$ python3 -q
>>> import numpy as np
>>> import numpy.linalg as la
>>> np.set_printoptions(suppress=True, linewidth=200)
>>> E = np.loadtxt("layer1.csv", delimiter=",")
>>> E
array([[ 1., -2.,  0.,  0.,  1.,  2.],
       [ 0.,  0.,  2.,  1.,  1.,  0.],
       [ 0.,  0.,  1.,  1.,  2.,  1.],
       [ 0.,  0.,  0.,  2.,  2.,  2.],
       [ 0.,  0.,  0.,  0.,  2., -1.],
       [ 0.,  0.,  0.,  0.,  0., -1.]])
>>> np.allclose(E[:-1].T @ la.lstsq(E[:-1].T, E[-1])[0], E[-1])
True
>>> la.lstsq(E[:-1].T, E[-1])[2]
np.int32(5)
>>> np.round(np.trace(la.pinv(E) @ E), 3)
np.float64(5.0)
>>> E @ E
array([[ 1., -2., -4., -2.,  1., -1.],
       [ 0.,  0.,  2.,  4.,  8.,  3.],
       [ 0.,  0.,  1.,  3.,  8.,  0.],
       [ 0.,  0.,  0.,  4.,  8.,  0.],
       [ 0.,  0.,  0.,  0.,  4., -1.],
       [ 0.,  0.,  0.,  0.,  0.,  1.]])
>>> [int(la.matrix_rank(la.matrix_power(E, p))) for p in range(1, 7)]
[5, 5, 5, 5, 5, 5]
>>> blk = np.stack([E, 4 * E, E[::-1]])
>>> np.einsum("bij,cij->bc", blk, blk)
array([[ 41., 164.,  16.],
       [164., 656.,  64.],
       [ 16.,  64.,  41.]])
>>> (blk @ E.T).shape
(3, 6, 6)
>>> np.round(la.det(blk), 3)
array([0., 0., 0.])
>>> la.matrix_rank(blk)
array([5, 5, 5])
>>> round(float(la.norm(E) ** 2 / la.norm(E, 2) ** 2), 3)
1.643
>>> np.round(la.norm(E, axis=1), 3)
array([3.162, 2.449, 2.646, 3.464, 2.236, 1.   ])
>>> E[4] @ E[0]
np.float64(0.0)
>>> np.round(la.norm(E[4] - E[0]), 3)
np.float64(3.873)
>>> rk = la.matrix_rank(E)
>>> rk
np.int64(5)
>>> ns = la.svd(E)[2][rk:].T
>>> ns.shape
(6, 1)
>>> np.round(ns[:, 0] / ns[np.abs(ns[:, 0]).round(6).argmax(), 0], 3) + 0
array([1. , 0.5, 0. , 0. , 0. , 0. ])
>>> np.round(E @ ns, 3) + 0
array([[0.],
       [0.],
       [0.],
       [0.],
       [0.],
       [0.]])
>>> [int(la.matrix_rank(E[:i])) for i in range(1, len(E) + 1)]
[1, 2, 3, 4, 5, 5]
>>> A = np.load("data.npy")
>>> A
array([[-1,  2, -2,  2,  3,  3,  2,  0],
       [ 0,  2,  0, -1, -1, -3,  2,  1],
       [ 0,  0, -1,  1, -2, -1,  1,  2],
       [ 0,  0,  0, -3,  0,  2,  3,  0],
       [ 0,  0,  0,  0,  1, -3,  3,  0],
       [ 0,  0,  0,  0,  0,  2,  0,  2],
       [ 0,  0,  0,  0,  0,  0,  0, -1],
       [ 0,  0,  0,  0,  0,  0,  0, -2]])
>>> other = np.array([[0, 0, 2], [2, 0, 2], [2, 3, 0], [3, 1, 2], [2, 2, 2], [3, 0, 0]])
>>> la.matrix_rank(np.vstack([E, other.T]))
np.int64(6)
>>> np.einsum("ij,ij->i", E, E)
array([10.,  6.,  7., 12.,  5.,  1.])
>>> other.T @ E.T
array([[ 4.,  9., 12., 16.,  1., -3.],
       [ 2.,  9.,  8.,  6.,  4.,  0.],
       [ 0.,  4.,  6.,  8.,  4.,  0.]])
>>> la.matrix_rank(E @ other)
np.int64(3)
>>> E @ other
array([[ 4.,  2.,  0.],
       [ 9.,  9.,  4.],
       [12.,  8.,  6.],
       [16.,  6.,  8.],
       [ 1.,  4.,  4.],
       [-3.,  0.,  0.]])
>>> np.vstack([E, other.T]).shape
(9, 6)
>>> rk = la.matrix_rank(A)
>>> rk
np.int64(7)
>>> ns = la.svd(A)[2][rk:].T
>>> ns.shape
(8, 1)
>>> np.allclose(A @ ns, 0)
True
>>> np.round(ns[:, 0] / ns[np.abs(ns[:, 0]).round(6).argmax(), 0], 3) + 0
array([ 1.  ,  0.08, -0.32, -0.04,  0.12,  0.  , -0.04,  0.  ])
>>> la.matrix_rank(A.T @ A), la.matrix_rank(A @ A.T)
(np.int64(7), np.int64(7))
>>> W0 = np.loadtxt("block3.csv", delimiter=",")
>>> W0
array([[ 5.,  4.,  4.,  6.,  3.],
       [ 2.,  1.,  1.,  3.,  0.],
       [ 1.,  0.,  0.,  2., -1.],
       [ 1.,  0.,  0.,  2., -1.],
       [ 5.,  4.,  4.,  6.,  3.],
       [-1., -2., -2.,  0., -3.]])
>>> rk = la.matrix_rank(W0)
>>> rk
np.int64(2)
>>> ns = la.svd(W0)[2][rk:].T
>>> la.matrix_rank(W0.T @ W0), la.matrix_rank(W0 @ W0.T)
(np.int64(2), np.int64(2))
>>> [int(la.matrix_rank(W0[:i])) for i in range(1, len(W0) + 1)]
[1, 2, 2, 2, 2, 2]
>>> np.round(W0 @ ns, 3) + 0
array([[0., 0., 0.],
       [0., 0., 0.],
       [0., 0., 0.],
       [0., 0., 0.],
       [0., 0., 0.],
       [0., 0., 0.]])
